$ ipython --no-banner

In [1]: import numpy as np

In [2]: import numpy.linalg as la

In [3]: np.set_printoptions(precision=1, suppress=True, linewidth=200)

In [4]: A = np.load("x.npy")

In [5]: print(A)
[[-35 -14 -21 -14  -7 -35 -28 -28]
 [-45 -18 -27 -18  -9 -45 -36 -36]
 [-20  -8 -12  -8  -4 -20 -16 -16]
 [ 30  12  18  12   6  30  24  24]
 [-35 -14 -21 -14  -7 -35 -28 -28]
 [ -5  -2  -3  -2  -1  -5  -4  -4]
 [ 40  16  24  16   8  40  32  32]
 [ 40  16  24  16   8  40  32  32]
 [-25 -10 -15 -10  -5 -25 -20 -20]
 [ 10   4   6   4   2  10   8   8]
 [ 45  18  27  18   9  45  36  36]]

In [6]: # columns 1 and 3 are equal

In [7]: t3 = np.stack([A, -1 * A, A[::-1]])

In [8]: print(la.norm(t3, axis=(1, 2)))
[216.8 216.8 216.8]

In [9]: print(t3.sum(axis=0))
[[ 45  18  27  18   9  45  36  36]
 [ 10   4   6   4   2  10   8   8]
 [-25 -10 -15 -10  -5 -25 -20 -20]
 [ 40  16  24  16   8  40  32  32]
 [ 40  16  24  16   8  40  32  32]
 [ -5  -2  -3  -2  -1  -5  -4  -4]
 [-35 -14 -21 -14  -7 -35 -28 -28]
 [ 30  12  18  12   6  30  24  24]
 [-20  -8 -12  -8  -4 -20 -16 -16]
 [-45 -18 -27 -18  -9 -45 -36 -36]
 [-35 -14 -21 -14  -7 -35 -28 -28]]

In [10]: print(t3.shape)
(3, 11, 8)

In [11]: m1 = np.loadtxt("run12.csv", delimiter=",")

In [12]: print(m1)
[[ 8.  6.  6.  9.  6.  0.  3.  0.]
 [ 6.  3.  4.  6.  4.  0.  2.  0.]
 [ 6.  4.  3.  6.  4.  0.  2.  0.]
 [ 9.  6.  6.  8.  6.  0.  3.  0.]
 [ 6.  4.  4.  6.  3.  0.  2.  0.]
 [ 0.  0.  0.  0.  0. -1.  0.  0.]
 [ 3.  2.  2.  3.  2.  0.  0.  0.]
 [ 0.  0.  0.  0.  0.  0.  0. -1.]]

In [13]: U, sig, vt = la.svd(A)

In [14]: evecs = vt[:(sig > 1e-8).sum()]

In [15]: rng = np.random.default_rng(13)

In [16]: x0 = A[5] + 3 * A[3] + rng.integers(2) * np.eye(8)[7]

In [17]: print(x0)
[85. 34. 51. 34. 17. 85. 68. 69.]

In [18]: print(round(la.norm(x0 - evecs.T @ evecs @ x0), 1))
0.9

In [19]: print(np.round(np.diag(evecs.T @ evecs), 1) + 0)
[0.2 0.  0.1 0.  0.  0.2 0.2 0.2]

In [20]: w, evecs = la.eigh(m1)

In [21]: x0 = np.array([1, 0, 0, 1, -1, -2, 1, -2])

In [22]: print(x0 @ m1 @ x0)
13.0

In [23]: print(round(x0 @ m1 @ x0 / (x0 @ x0), 1), round(w[0], 1), np.round(w[-1], 1))
1.1 -1.0 30.0

In [24]: print(la.eigvalsh(m1[1:, 1:]))
[-1. -1. -1. -1. -1. -1. 21.]

In [25]: E = np.loadtxt("layer10.csv", delimiter=",")

In [26]: print(E)
[[3. 3. 6. 4. 2. 2. 7. 4. 7. 5. 7.]
 [2. 2. 5. 3. 1. 1. 6. 3. 6. 4. 6.]
 [4. 4. 7. 5. 3. 3. 8. 5. 8. 6. 8.]
 [2. 2. 5. 3. 1. 1. 6. 3. 6. 4. 6.]
 [4. 4. 7. 5. 3. 3. 8. 5. 8. 6. 8.]
 [3. 3. 6. 4. 2. 2. 7. 4. 7. 5. 7.]
 [4. 4. 7. 5. 3. 3. 8. 5. 8. 6. 8.]
 [3. 3. 6. 4. 2. 2. 7. 4. 7. 5. 7.]
 [3. 3. 6. 4. 2. 2. 7. 4. 7. 5. 7.]]

In [27]: U, sig, vt = la.svd(E)

In [28]: print(sig.round(1) + 0)
[50.4  2.7  0.   0.   0.   0.   0.   0.   0. ]

In [29]: print(np.argmax(sig[:-1] / (sig[1:] + 1e-6)) + 1)
2

In [30]: out = U[:, :2] @ np.diag(sig[:2]) @ vt[:2]

In [31]: print(np.round(la.norm(E - out, 2), 1), round(sig[2], 1))
0.0 0.0
